$ python3 -q
>>> import numpy as np
>>> np.set_printoptions(precision=3, suppress=True, linewidth=160, floatmode="fixed")
>>> feats = np.array([[0, 0, 1], [0, 0, 1], [1, 1, 0]])
>>> def softmax(z):
...     e = np.exp(z - z.max(axis=-1, keepdims=True))
...     return e / e.sum(axis=-1, keepdims=True)
... 
>>> softmax(feats[1])
array([0.212, 0.212, 0.576])
>>> att = feats @ feats.T / np.sqrt(3)
>>> print(softmax(att).round(6).argmax(axis=1))
[0 0 2]
>>> U, sigma, Vt = np.linalg.svd(feats)
>>> np.argmax(sigma[:-1] / (sigma[1:] + 1e-6)) + 1
np.int64(2)
>>> A2 = U[:, :2] @ np.diag(sigma[:2]) @ Vt[:2]
>>> np.round(np.linalg.norm(feats - A2) / np.linalg.norm(feats), 3)
np.float64(0.0)
>>> A2
array([[0.000, 0.000, 1.000],
       [0.000, 0.000, 1.000],
       [1.000, 1.000, 0.000]])
>>> round(float(np.linalg.norm(feats - A2, 2)), 3), sigma[2]
(0.0, np.float64(-0.0))
>>> np.linalg.matrix_rank(feats, rtol=0.05)
np.int64(2)
>>> arr = np.loadtxt("case9.csv", delimiter=",")
>>> arr
array([[ 0.210, -6.584,  7.398],
       [ 0.777, -4.789,  6.717],
       [ 0.796, -5.319,  8.616],
       [ 0.908, -6.448,  8.530],
       [-1.389, -2.604,  3.897],
       [ 0.664, -5.312,  8.952],
       [ 0.234, -5.308,  8.037],
       [-2.943, -2.095,  2.827],
       [-4.068, -2.902, 16.005],
       [-4.852, -5.166, 16.384],
       [-4.336, -3.170, 15.263],
       [-1.879, -3.029,  3.966],
       [ 2.308, -6.081,  7.852],
       [ 0.375, -5.723,  7.541],
       [-6.195, -1.415, 14.689]])
>>> u = np.array([2, 0, -2])
>>> print(np.polyval(u, feats[2]))
[ 0  0 -2]
>>> np.correlate(feats[2], feats[0], "full")
array([1, 1, 0, 0, 0])
>>> np.array([np.convolve(row, u, "same") for row in feats])
array([[ 0,  2,  0],
       [ 0,  2,  0],
       [ 2, -2, -2]])
